>>> import numpy as np
>>> np.set_printoptions(suppress=True, linewidth=100)
>>> tidy = lambda a: np.round(a, 2) + 0
>>> M = np.load("dump.npy")
>>> M
array([[ 41, -10,  10,   3,   6,  14],
       [-10,  26, -14,   1,  -8,   6],
       [ 10, -14,  32,  -4,  -9,  -2],
       [  3,   1,  -4,  20,  17,  -6],
       [  6,  -8,  -9,  17,  25,  -4],
       [ 14,   6,  -2,  -6,  -4,  34]])
>>> # symmetric, so the eigenvalues are real
>>> t3 = np.stack([M, 5 * M, M[::-1]])
>>> np.einsum("bij,cij->bc", t3, t3)
array([[  7922,  39610,    492],
       [ 39610, 198050,   2460],
       [   492,   2460,   7922]])
>>> t3.shape
(3, 6, 6)
>>> tidy(np.linalg.norm(t3, axis=(1, 2)))
array([ 89.01, 445.03,  89.01])
>>> (t3 @ M.T).shape
(3, 6, 6)
>>> np.linalg.matrix_rank(t3.reshape(3, -1))
np.int64(2)
>>> [round(float(x), 2) for x in np.linalg.svd(M, compute_uv=False)[:3]]
[58.19, 47.53, 43.45]
>>> tidy(np.abs(np.linalg.svd(M)[2][-1]))
array([0.01, 0.42, 0.3 , 0.57, 0.64, 0.09])
>>> np.argsort(-np.linalg.norm(M, axis=0).round(6), kind="stable")[:3]
array([0, 5, 2])
>>> Lm = np.linalg.cholesky(M)
>>> np.linalg.eigvalsh(M).min() > 0
np.True_
>>> tidy(np.diag(Lm) ** 2)
array([41.  , 23.56, 23.89, 19.02,  2.94, 20.52])
>>> O, R = np.linalg.qr(M)
>>> tidy(O @ R)
array([[ 41., -10.,  10.,   3.,   6.,  14.],
       [-10.,  26., -14.,   1.,  -8.,   6.],
       [ 10., -14.,  32.,  -4.,  -9.,  -2.],
       [  3.,   1.,  -4.,  20.,  17.,  -6.],
       [  6.,  -8.,  -9.,  17.,  25.,  -4.],
       [ 14.,   6.,  -2.,  -6.,  -4.,  34.]])
>>> tidy(O.T @ O)
array([[1., 0., 0., 0., 0., 0.],
       [0., 1., 0., 0., 0., 0.],
       [0., 0., 1., 0., 0., 0.],
       [0., 0., 0., 1., 0., 0.],
       [0., 0., 0., 0., 1., 0.],
       [0., 0., 0., 0., 0., 1.]])
>>> np.allclose(R.T @ R, M.T @ M)
True
>>> tidy(abs(R[0, 0])), tidy(np.linalg.norm(M[:, 0]))
(np.float64(46.07), np.float64(46.07))
>>> tidy(np.abs(np.diag(R)))
array([46.07, 28.16, 26.86, 22.19,  3.11, 11.03])
>>> O.shape, R.shape
((6, 6), (6, 6))
>>> K = np.loadtxt("out12.csv", delimiter=",")
>>> K
array([[  8.,  -3.,  -6.,  -6.,  -7.,  -4.,   6.],
       [  4.,  14.,  -7.,   1., -18.,  -7.,  -2.],
       [ 15.,   7.,  -1.,   6.,   6.,   9., -16.],
       [  1.,  19., -10.,   2., -18.,   2.,  -9.],
       [ 17.,   5.,   3.,  -4.,  -8.,   5.,   3.],
       [ -3.,  -8.,   7.,  -1.,   4.,  -2.,  -1.],
       [ 23.,  -9.,   3.,  -2.,   3.,  -6.,  -4.],
       [ 20.,  16.,   7.,  12.,   2.,  10., -23.],
       [  0.,   0.,   0.,   0.,   0.,   0.,   0.],
       [ -9.,   8.,  -9.,   1.,  -7.,  -4.,  -1.],
       [  9.,   8.,   9.,   2.,  -1.,   9.,  -3.],
       [-12.,  13., -12.,   2.,  -7.,   5.,  -8.],
       [  9.,  -6.,  -7.,   3.,   7.,  -9.,  -6.],
       [ -3.,   5.,  -3.,   1.,   0.,   9.,  -7.],
       [  0.,   0.,   0.,   0.,   0.,   0.,   0.],
       [  0.,   0.,   0.,   0.,   0.,   0.,   0.],
       [  9.,   8.,   9.,   2.,  -1.,   9.,  -3.],
       [ 22.,  14.,  11.,   2., -12.,   6.,  -4.],
       [ 17.,   7., -13.,   0.,  -8.,  -8.,  -4.],
       [  6.,  13.,   6.,   3.,  -1.,  18., -10.],
       [  9.,   8.,   9.,   2.,  -1.,   9.,  -3.],
       [ -3.,  21.,  -3.,   4.,  -8.,  14., -11.],
       [ 11.,  -5.,   8.,   8.,   7., -10., -14.],
       [ -9.,   8.,  -9.,   1.,  -7.,  -4.,  -1.],
       [  5.,  11.,  -8.,  10.,  -4., -12., -14.],
       [  6.,  15., -10.,   7.,  -1.,   5., -17.],
       [  9.,  -6.,  -7.,   3.,   7.,  -9.,  -6.],
       [  0.,   0.,   0.,   0.,   0.,   0.,   0.],
       [ 17.,   5.,   3.,  -4.,  -8.,   5.,   3.],
       [ 18.,   2.,   2.,   5.,   6.,   0.,  -9.],
       [  0.,   0.,   0.,   0.,   0.,   0.,   0.],
       [  0.,   0.,   0.,   0.,   0.,   0.,   0.],
       [ 15.,  -6.,   9.,   4.,  10.,  -2., -10.],
       [ -3.,   5.,  -3.,   1.,   0.,   9.,  -7.],
       [  5.,  18.,  -9.,  -2., -15.,  10.,  -5.],
       [  0.,   0.,   0.,   0.,   0.,   0.,   0.],
       [ -9.,   8.,  -9.,   1.,  -7.,  -4.,  -1.],
       [  0.,   0.,   0.,   0.,   0.,   0.,   0.],
       [ 17.,  -9., -13.,  -3.,   0., -13.,   0.],
       [ -3.,  -8.,   7.,  -1.,   4.,  -2.,  -1.],
       [  2.,  14.,   5.,   7.,  -4.,  10., -14.]])
>>> # rows 8 and 14 are equal
>>> rng = np.random.default_rng(399880)
>>> labels = rng.permutation(7)
>>> other = K[:, labels] * rng.choice([-1, 1], 7)
>>> other
array([[  6.,   6.,   3.,   6.,   7.,   8.,   4.],
       [ -1.,   7., -14.,  -2.,  18.,   4.,   7.],
       [ -6.,   1.,  -7., -16.,  -6.,  15.,  -9.],
       [ -2.,  10., -19.,  -9.,  18.,   1.,  -2.],
       [  4.,  -3.,  -5.,   3.,   8.,  17.,  -5.],
       [  1.,  -7.,   8.,  -1.,  -4.,  -3.,   2.],
       [  2.,  -3.,   9.,  -4.,  -3.,  23.,   6.],
       [-12.,  -7., -16., -23.,  -2.,  20., -10.],
       [ -0.,  -0.,  -0.,   0.,  -0.,   0.,  -0.],
       [ -1.,   9.,  -8.,  -1.,   7.,  -9.,   4.],
       [ -2.,  -9.,  -8.,  -3.,   1.,   9.,  -9.],
       [ -2.,  12., -13.,  -8.,   7., -12.,  -5.],
       [ -3.,   7.,   6.,  -6.,  -7.,   9.,   9.],
       [ -1.,   3.,  -5.,  -7.,  -0.,  -3.,  -9.],
       [ -0.,  -0.,  -0.,   0.,  -0.,   0.,  -0.],
       [ -0.,  -0.,  -0.,   0.,  -0.,   0.,  -0.],
       [ -2.,  -9.,  -8.,  -3.,   1.,   9.,  -9.],
       [ -2., -11., -14.,  -4.,  12.,  22.,  -6.],
       [ -0.,  13.,  -7.,  -4.,   8.,  17.,   8.],
       [ -3.,  -6., -13., -10.,   1.,   6., -18.],
       [ -2.,  -9.,  -8.,  -3.,   1.,   9.,  -9.],
       [ -4.,   3., -21., -11.,   8.,  -3., -14.],
       [ -8.,  -8.,   5., -14.,  -7.,  11.,  10.],
       [ -1.,   9.,  -8.,  -1.,   7.,  -9.,   4.],
       [-10.,   8., -11., -14.,   4.,   5.,  12.],
       [ -7.,  10., -15., -17.,   1.,   6.,  -5.],
       [ -3.,   7.,   6.,  -6.,  -7.,   9.,   9.],
       [ -0.,  -0.,  -0.,   0.,  -0.,   0.,  -0.],
       [  4.,  -3.,  -5.,   3.,   8.,  17.,  -5.],
       [ -5.,  -2.,  -2.,  -9.,  -6.,  18.,  -0.],
       [ -0.,  -0.,  -0.,   0.,  -0.,   0.,  -0.],
       [ -0.,  -0.,  -0.,   0.,  -0.,   0.,  -0.],
       [ -4.,  -9.,   6., -10., -10.,  15.,   2.],
       [ -1.,   3.,  -5.,  -7.,  -0.,  -3.,  -9.],
       [  2.,   9., -18.,  -5.,  15.,   5., -10.],
       [ -0.,  -0.,  -0.,   0.,  -0.,   0.,  -0.],
       [ -1.,   9.,  -8.,  -1.,   7.,  -9.,   4.],
       [ -0.,  -0.,  -0.,   0.,  -0.,   0.,  -0.],
       [  3.,  13.,   9.,   0.,  -0.,  17.,  13.],
       [  1.,  -7.,   8.,  -1.,  -4.,  -3.,   2.],
       [ -7.,  -5., -14., -14.,   4.,   2., -10.]])
>>> Uu, _, Vh = np.linalg.svd(K.T @ other)
>>> labels
array([3, 2, 1, 6, 4, 0, 5])
>>> tidy(Uu @ Vh)
array([[ 0.,  0.,  0.,  0.,  0.,  1.,  0.],
       [ 0.,  0., -1.,  0.,  0.,  0.,  0.],
       [ 0., -1.,  0.,  0.,  0.,  0.,  0.],
       [-1.,  0.,  0.,  0.,  0.,  0.,  0.],
       [ 0.,  0.,  0.,  0., -1.,  0.,  0.],
       [ 0.,  0.,  0.,  0.,  0.,  0., -1.],
       [ 0.,  0.,  0.,  1.,  0.,  0.,  0.]])
